$ python -q
>>> import numpy as np
>>> from numpy import linalg as LA
>>> np.set_printoptions(precision=2, suppress=True, linewidth=100, floatmode="fixed")
>>> rd = lambda a: np.round(a, 2) + 0
>>> J = np.load("a.npy")
>>> J
array([[-29.93,  31.59,  35.43, -25.82],
       [-28.61,  29.39,  35.13, -24.04],
       [-30.26,  29.88,  34.80, -23.96],
       [-28.83,  30.67,  33.44, -24.31],
       [-28.95,  30.89,  35.79, -25.14],
       [-30.98,  30.12,  34.22, -26.26],
       [-29.84,  30.34,  34.47, -26.21],
       [-29.41,  28.66,  34.46, -26.94],
       [-31.11,  30.25,  35.78, -25.77],
       [-31.10,  31.43,  33.79, -23.89],
       [-30.31,  29.13,  35.04, -24.39],
       [-29.56,  28.61,  35.79, -25.77],
       [-28.40,  29.75,  36.20, -25.36],
       [-30.19,  29.06,  34.76, -24.43],
       [-29.38,  29.71,  36.60, -21.96],
       [-30.04,  32.10,  35.81, -24.79]])
>>> Z = J[[5, 11]].astype(float)
>>> for _ in range(7):
...     z = LA.norm(J[:, None] - Z, axis=-1).argmin(axis=1)
...     Z = np.array([J[z == j].mean(axis=0) for j in range(2)])
... 
>>> z
array([0, 1, 1, 0, 1, 0, 0, 1, 0, 0, 1, 1, 1, 1, 1, 0])
>>> rd(Z)
array([[-30.26,  30.93,  34.71, -25.29],
       [-29.45,  29.45,  35.40, -24.67]])
>>> np.abs(Z[1] - Z[0]).argmax()
np.int64(1)
>>> U, sig, vt = LA.svd(J)
>>> np.argmax(sig[:-1] / (sig[1:] + 1e-6)) + 1
np.int64(1)
>>> rd(sig)
array([241.62,   4.78,   4.04,   3.13])
>>> A2 = U[:, :1] @ np.diag(sig[:1]) @ vt[:1]
>>> LA.matrix_rank(A2)
np.int64(1)
>>> cen = J - J.mean(axis=0)
>>> vecs = LA.svd(cen)[2][:1]
>>> A2 = cen - cen @ vecs.T @ vecs
>>> rd(A2.std(axis=0))
array([0.80, 1.00, 0.79, 0.29])
>>> rd(np.cov(cen @ vecs.T, rowvar=False))
np.float64(1.58)
>>> LA.norm(A2, axis=1).round(6).argmax()
np.int64(9)
>>> m1 = np.load("layer13.npy")
>>> m1
array([[ 0,  9,  0],
       [ 0,  0, -3],
       [-2,  0,  0]])
>>> x = np.array([2, 1, 0])
>>> np.sign((m1 @ x).round(6))
array([ 1,  0, -1])
>>> m1 @ x
array([ 9,  0, -4])
>>> (m1 @ x).argmax()
np.int64(0)
>>> (m1 * x).sum(axis=1)
array([ 9,  0, -4])
>>> m1 @ np.eye(3)[2]
array([ 0.00, -3.00,  0.00])
>>> m1 @ (2 * x)
array([18,  0, -8])
>>> LA.norm(m1 @ x) <= LA.norm(m1, 2) * LA.norm(x) + 1e-9
np.True_
>>> m1 @ np.ones(3)
array([ 9.00, -3.00, -2.00])
>>> data = np.array([[9, 0, 0, 0, 0, 0],
...     [0, -7, 0, 0, 0, 0],
...     [0, 0, -7, 0, 0, 0],
...     [0, 0, 0, -9, 0, 0],
...     [0, 0, 0, 0, -9, 0],
...     [0, 0, 0, 0, 0, 4]])
>>> np.all(LA.eigvalsh(data) > 0)
np.False_
>>> [round(float(LA.det(data[:i, :i])), 2) + 0 for i in range(1, 7)]
[9.0, -63.0, 441.0, -3969.0, 35721.0, 142884.0]
>>> K = np.load("block10.npy")
>>> K
array([[ 4.00, -4.00,  1.00,  8.00],
       [ 6.00,  6.00,  2.00,  8.00],
       [ 0.00,  0.00, -8.00,  3.00],
       [ 0.00,  0.00, -6.00,  4.00]])
>>> A2 = np.array([[0, 1], [3, 0], [2, 0], [0, 2]])
>>> LA.matrix_rank(K @ A2)
np.int64(2)
>>> np.einsum("ik,kj->ij", K, A2)
array([[-10.00,  20.00],
       [ 22.00,  22.00],
       [-16.00,   6.00],
       [-12.00,   8.00]])
>>> np.einsum("ik,kj->ji", K, A2)
array([[-10.00,  22.00, -16.00, -12.00],
       [ 20.00,  22.00,   6.00,   8.00]])
>>> LA.matrix_rank(np.vstack([K, A2.T]))
np.int64(4)
>>> K @ A2
array([[-10.00,  20.00],
       [ 22.00,  22.00],
       [-16.00,   6.00],
       [-12.00,   8.00]])
>>> np.vstack([K, A2.T]).shape
(6, 4)
>>> np.kron(np.eye(2, dtype=int), K)
array([[ 4.00, -4.00,  1.00,  8.00,  0.00, -0.00,  0.00,  0.00],
       [ 6.00,  6.00,  2.00,  8.00,  0.00,  0.00,  0.00,  0.00],
       [ 0.00,  0.00, -8.00,  3.00,  0.00,  0.00, -0.00,  0.00],
       [ 0.00,  0.00, -6.00,  4.00,  0.00,  0.00, -0.00,  0.00],
       [ 0.00, -0.00,  0.00,  0.00,  4.00, -4.00,  1.00,  8.00],
       [ 0.00,  0.00,  0.00,  0.00,  6.00,  6.00,  2.00,  8.00],
       [ 0.00,  0.00, -0.00,  0.00,  0.00,  0.00, -8.00,  3.00],
       [ 0.00,  0.00, -0.00,  0.00,  0.00,  0.00, -6.00,  4.00]])
>>> rd(LA.eigvals(K))
array([ 5.00+4.80j,  5.00-4.80j, -6.24+0.00j,  2.24+0.00j])
>>> np.einsum("ii->", K)
np.float64(6.0)
>>> proj = np.triu(np.array([[-4, 2, -6, 0], [-4, -2, -3, -7], [-4, -5, -2, -7], [-1, 4, 8, -9]]), 1) + np.eye(4)
>>> A2 = proj @ K @ LA.inv(proj)
>>> LA.matrix_rank(A2)
np.int64(4)
>>> rd(LA.det(A2))
np.float64(-672.0)
>>> U, sig, vt = LA.svd(K, full_matrices=False)
>>> rd(sig / sig[0])
array([1.00, 0.74, 0.48, 0.05])
>>> np.allclose(U * sig @ vt, K)
True
>>> U.shape, sig.shape, vt.shape
((4, 4), (4,), (4, 4))
>>> rd(sig)
array([14.22, 10.59,  6.86,  0.65])
>>> A2 = K / np.sqrt((K ** 2).mean(axis=1, keepdims=True))
>>> LA.matrix_rank(A2) == LA.matrix_rank(K)
np.True_
>>> K - K.mean(axis=1, keepdims=True)
array([[ 1.75, -6.25, -1.25,  5.75],
       [ 0.50,  0.50, -3.50,  2.50],
       [ 1.25,  1.25, -6.75,  4.25],
       [ 0.50,  0.50, -5.50,  4.50]])
>>> X = np.loadtxt("out13.csv", delimiter=",")
>>> rd(X)
array([[0.26, 0.32, 0.11, 0.11, 0.00, 0.21],
       [0.22, 0.14, 0.08, 0.25, 0.06, 0.25],
       [0.20, 0.17, 0.17, 0.22, 0.10, 0.15],
       [0.21, 0.27, 0.00, 0.18, 0.24, 0.09],
       [0.50, 0.14, 0.00, 0.00, 0.07, 0.29],
       [0.15, 0.10, 0.20, 0.15, 0.30, 0.10]])
>>> # a transition matrix
>>> W1 = np.array([[0, 2, 2, 0],
...     [0, 1, 1, 2],
...     [2, 2, 2, 1],
...     [1, 1, 0, 2],
...     [2, 2, 2, 0],
...     [2, 0, 1, 1]])
>>> coef = np.array([4, -5, 2, -2])
>>> H = np.maximum(X @ W1 + coef, 0)
>>> (H > 0).mean(axis=0)
array([1.00, 0.00, 1.00, 0.00])
>>> LA.matrix_rank(H)
np.int64(2)
>>> Z = np.array([[0, 8], [9, 6], [5, 3], [8, 1]])
>>> rd(H @ Z)
array([[16.32, 47.68],
       [15.56, 49.56],
       [16.22, 50.12],
       [16.36, 48.61],
       [17.86, 48.43],
       [17.50, 53.30]])
>>> W1 @ Z
array([[28, 18],
       [30, 11],
       [36, 35],
       [25, 16],
       [28, 34],
       [13, 20]])
>>> r0 = np.array([-1, -8, -6, 3, 1, -8])
>>> A2 = X + np.outer(r0, np.eye(6)[1])
>>> rd(A2)
array([[ 0.26, -0.68,  0.11,  0.11,  0.00,  0.21],
       [ 0.22, -7.86,  0.08,  0.25,  0.06,  0.25],
       [ 0.20, -5.83,  0.17,  0.22,  0.10,  0.15],
       [ 0.21,  3.27,  0.00,  0.18,  0.24,  0.09],
       [ 0.50,  1.14,  0.00,  0.00,  0.07,  0.29],
       [ 0.15, -7.90,  0.20,  0.15,  0.30,  0.10]])
>>> LA.matrix_rank(LA.inv(A2) - LA.inv(X), tol=1e-8)
np.int64(1)
>>> x = np.array([0, -1, -1, 1, 1, 5])
>>> rd(A2 @ (2 * x))
array([ 3.47, 18.67, 13.41, -4.79,  0.71, 17.30])
>>> rd(A2 @ x)
array([ 1.74,  9.33,  6.71, -2.39,  0.36,  8.65])
>>> rd((A2 * x).sum(axis=1))
array([ 1.74,  9.33,  6.71, -2.39,  0.36,  8.65])
>>> proj = np.triu(np.array([[-8, -4, 6], [-9, 3, -5], [-2, -2, -3]]), 1) + np.eye(3)
>>> A2 = proj @ m1 @ LA.inv(proj)
>>> rd(LA.det(A2))
np.float64(54.0)
>>> q, R = LA.qr(X)
>>> rd(abs(R[0, 0])), rd(LA.norm(X[:, 0]))
(np.float64(0.69), np.float64(0.69))
>>> rd(np.abs(np.diag(R)))
array([0.69, 0.27, 0.23, 0.19, 0.27, 0.06])
>>> rd(q.T @ q)
array([[1.00, 0.00, 0.00, 0.00, 0.00, 0.00],
       [0.00, 1.00, 0.00, 0.00, 0.00, 0.00],
       [0.00, 0.00, 1.00, 0.00, 0.00, 0.00],
       [0.00, 0.00, 0.00, 1.00, 0.00, 0.00],
       [0.00, 0.00, 0.00, 0.00, 1.00, 0.00],
       [0.00, 0.00, 0.00, 0.00, 0.00, 1.00]])
>>> q.shape, R.shape
((6, 6), (6, 6))
>>> rd(q @ R)
array([[0.26, 0.32, 0.11, 0.11, 0.00, 0.21],
       [0.22, 0.14, 0.08, 0.25, 0.06, 0.25],
       [0.20, 0.17, 0.17, 0.22, 0.10, 0.15],
       [0.21, 0.27, 0.00, 0.18, 0.24, 0.09],
       [0.50, 0.14, 0.00, 0.00, 0.07, 0.29],
       [0.15, 0.10, 0.20, 0.15, 0.30, 0.10]])
>>> F = np.loadtxt("data.csv", delimiter=",")
>>> F
array([[ 5.01,  0.93,  4.65,  2.29],
       [ 3.29, -0.65,  3.88,  2.47],
       [ 3.90,  2.02,  4.21,  2.52],
       [-1.29, -3.62,  0.86,  1.01],
       [ 0.47, -1.64,  1.34,  0.21],
       [ 3.20, -0.80,  4.29,  3.38],
       [-0.97, -3.83,  1.75,  2.47],
       [ 2.70, -1.34,  3.50,  2.29],
       [ 0.79, -1.17,  2.38,  1.97],
       [ 2.03, -2.81,  2.27,  0.51],
       [ 3.30,  1.78,  2.99,  0.68],
       [ 0.18, -4.54,  1.45,  0.72],
       [ 2.61,  4.31,  2.61,  0.62],
       [-0.34, -3.78,  0.87,  0.08],
       [ 1.18, -2.77,  2.35,  1.52],
       [ 5.71,  2.48,  4.96,  2.21],
       [ 2.63,  1.78,  3.21,  1.79],
       [ 1.82, -0.53,  2.71,  1.60],
       [ 4.37,  4.45,  5.19,  4.02],
       [ 2.41, -0.63,  2.91,  1.41],
       [ 3.78, -0.39,  5.24,  4.70],
       [ 1.23, -2.34,  3.14,  3.06],
       [ 0.28, -3.49,  1.18,  0.08]])
>>> A2 = np.c_[F[:, :1] @ np.array([[-2]]), np.array([4, 5, 0, 1, 2, 1, 1, 1, 3, 5, 0, 0, 1, 4, 4, 1, 3, 2, 1, 1, 1, 3, 2])]
>>> A2
array([[-10.02,   4.00],
       [ -6.58,   5.00],
       [ -7.80,   0.00],
       [  2.58,   1.00],
       [ -0.94,   2.00],
       [ -6.40,   1.00],
       [  1.94,   1.00],
       [ -5.40,   1.00],
       [ -1.58,   3.00],
       [ -4.06,   5.00],
       [ -6.60,   0.00],
       [ -0.36,   0.00],
       [ -5.22,   1.00],
       [  0.68,   4.00],
       [ -2.36,   4.00],
       [-11.42,   1.00],
       [ -5.26,   3.00],
       [ -3.64,   2.00],
       [ -8.74,   1.00],
       [ -4.82,   1.00],
       [ -7.56,   1.00],
       [ -2.46,   3.00],
       [ -0.56,   2.00]])
>>> LA.matrix_rank(A2)
np.int64(2)
>>> cen = F - F.mean(axis=0)
>>> vecs = LA.svd(cen)[2][:2]
>>> A2 = cen - cen @ vecs.T @ vecs
>>> rd(A2.std(axis=0))
array([0.58, 0.30, 0.04, 0.49])
>>> rd(np.cov(cen @ vecs.T, rowvar=False))
array([[11.02,  0.00],
       [ 0.00,  1.96]])
>>> rd(LA.norm(A2) / LA.norm(cen))
np.float64(0.22)
>>> LA.norm(A2, axis=1).round(6).argmax()
np.int64(6)
>>> arr = np.load("sample17.npy")
>>> arr
array([[-29,   5,   5],
       [  5, -10,   3],
       [  0,   0, -16]])
>>> A2 = arr[0, 0] * arr[1:] - np.outer(arr[1:, 0], arr[0])
>>> A2
array([[   0,  265, -112],
       [   0,    0,  464]])
>>> np.flatnonzero(~A2.round(6).any(axis=1))
array([], dtype=int64)
>>> A2 = np.array([[2, 2], [2, 3], [1, 3]])
>>> np.einsum("ij,ij->i", arr, arr)
array([891, 134, 256])
>>> np.einsum("ik,kj->ij", arr, A2)
array([[-43, -28],
       [ -7, -11],
       [-16, -48]])
>>> LA.matrix_rank(arr @ A2)
np.int64(2)
>>> np.vstack([arr, A2.T]).shape
(5, 3)
>>> A2.T @ arr.T
array([[-43,  -7, -16],
       [-28, -11, -48]])
>>> arr @ A2
array([[-43, -28],
       [ -7, -11],
       [-16, -48]])
>>> E = np.array([[0, 1, 1], [1, 0, 0], [1, 0, 0]])
>>> rd(LA.det(E.T))
np.float64(0.0)
>>> np.kron(np.eye(2, dtype=int), E)
array([[0, 1, 1, 0, 0, 0],
       [1, 0, 0, 0, 0, 0],
       [1, 0, 0, 0, 0, 0],
       [0, 0, 0, 0, 1, 1],
       [0, 0, 0, 1, 0, 0],
       [0, 0, 0, 1, 0, 0]])
>>> np.einsum("ii->", E)
np.int64(0)
>>> [round(float(LA.det(E[:i, :i])), 2) + 0 for i in range(1, 4)]
[0.0, -1.0, 0.0]
>>> np.all(LA.eigvalsh(E) > 0)
np.False_
>>> rd(LA.eigvalsh(E).min())
np.float64(-1.41)
>>> LA.norm(m1, axis=1).argmax()
np.int64(0)
>>> m1[2] @ m1[1]
np.int64(0)
>>> rd(LA.norm(m1, axis=0))
array([2.00, 9.00, 3.00])
>>> rd(LA.norm(m1, 1)), rd(LA.norm(m1, np.inf))
(np.float64(9.0), np.float64(9.0))
>>> rd(LA.norm(m1, 2))
np.float64(9.0)
>>> x = np.array([2, 1, -1])
>>> y = arr @ x
>>> y
array([-58,  -3,  16])
>>> rd(LA.solve(arr, arr[:, 1]))
array([0.00, 1.00, 0.00])
>>> rd(LA.solve(arr, 2 * y))
array([ 4.00,  2.00, -2.00])
>>> try:
...     LA.inv(E)
... except LA.LinAlgError as e:
...     print(repr(e))
... 
LinAlgError('Singular matrix')
>>> np.allclose(E[:-1].T @ LA.lstsq(E[:-1].T, E[-1])[0], E[-1])
True
>>> np.unique(E.round(6), axis=0).shape
(2, 3)
>>> LA.lstsq(E[:-1].T, E[-1])[2]
np.int32(2)
>>> rd(E @ LA.pinv(E) @ E)
array([[0.00, 1.00, 1.00],
       [1.00, 0.00, 0.00],
       [1.00, 0.00, 0.00]])
>>> np.abs(np.diag(LA.qr(E)[1])) > 1e-9
array([ True,  True, False])
